$ python3 -q
>>> import numpy as np
>>> import numpy.linalg as la
>>> np.set_printoptions(precision=1, suppress=True, linewidth=100, floatmode="fixed")
>>> arr = np.array([[15.0, 2.0, -9.0, 5.0],
...     [-20.0, -1.0, 14.0, -6.0],
...     [17.0, 2.0, -11.0, 5.0],
...     [-5.0, -2.0, 1.0, -3.0]])
>>> round(float(la.norm(arr[2], 1)), 1), round(float(la.norm(arr[2], np.inf)), 1)
(35.0, 17.0)
>>> Uu, sig, vt = la.svd(arr, full_matrices=False)
>>> np.round(Uu.T @ Uu, 1) + 0
array([[1.0, 0.0, 0.0, 0.0],
       [0.0, 1.0, 0.0, 0.0],
       [0.0, 0.0, 1.0, 0.0],
       [0.0, 0.0, 0.0, 1.0]])
>>> np.round(sig / sig[0], 1) + 0
array([1.0, 0.1, 0.0, 0.0])
>>> np.round(vt @ vt.T, 1) + 0
array([[1.0, 0.0, 0.0, 0.0],
       [0.0, 1.0, 0.0, 0.0],
       [0.0, 0.0, 1.0, 0.0],
       [0.0, 0.0, 0.0, 1.0]])
>>> np.abs(Uu[:, 0]).round(6).argmax()
np.int64(1)
>>> (sig > 1e-8).sum()
np.int64(4)
>>> Uu.shape, sig.shape, vt.shape
((4, 4), (4,), (4, 4))
>>> P = np.triu(np.array([[4, -2, 9, 0], [5, -3, -7, -1], [-3, -1, -7, 5], [-1, 2, 9, 3]]), 1) + np.eye(4)
>>> out = P @ arr @ la.inv(P)
>>> np.trace(out), np.trace(arr)
(np.float64(0.0), np.float64(0.0))
>>> la.matrix_rank(out)
np.int64(4)
>>> w, evecs = la.eig(arr)
>>> np.sort(la.eigvals(arr @ arr))
array([1.0, 1.0, 4.0, 4.0])
>>> np.sort(la.eigvals(la.inv(arr)))
array([-1.0, -0.5,  0.5,  1.0])
>>> np.round(np.prod(w), 1)
np.float64(4.0)
>>> [round(float(x), 1) for x in la.svd(arr, compute_uv=False)[:3]]
[37.9, 3.4, 0.6]
>>> la.cond(arr) > 100
np.True_
>>> rng = np.random.default_rng(73)
>>> X = rng.normal(size=(20, 3)) + 5 * np.array([0, -3, 0])
>>> X.round(1) + 0
array([[ -1.1, -14.2,  -0.4],
       [  0.3, -14.7,  -1.9],
       [  0.5, -16.0,  -1.2],
       [  1.1, -16.6,  -1.6],
       [ -0.8, -13.6,   0.9],
       [ -0.2, -13.2,  -0.8],
       [ -1.8, -14.3,   0.2],
       [  0.3, -16.1,   0.6],
       [  0.3, -16.3,   0.5],
       [  0.3, -13.6,  -0.4],
       [  0.3, -14.1,  -1.2],
       [ -0.5, -16.0,  -0.6],
       [  1.3, -14.3,   0.4],
       [  0.3, -14.4,   1.4],
       [  0.6, -13.5,   0.3],
       [  0.0, -14.6,  -0.3],
       [  0.5, -17.5,  -0.4],
       [ -0.6, -16.0,   0.7],
       [  1.0, -13.9,  -0.8],
       [  0.5, -16.6,  -0.4]])
>>> C = X[[12, 9]].astype(float)
>>> for _ in range(7):
...     lab = la.norm(X[:, None] - C, axis=-1).argmin(axis=1)
...     C = np.array([X[lab == j].mean(axis=0) for j in range(2)])
... 
>>> lab
array([1, 1, 0, 0, 1, 1, 1, 0, 0, 1, 1, 0, 1, 1, 1, 1, 0, 0, 1, 0])
>>> C.round(1) + 0
array([[  0.3, -16.4,  -0.3],
       [  0.0, -14.0,  -0.2]])
>>> np.abs(C[1] - C[0]).argmax()
np.int64(1)
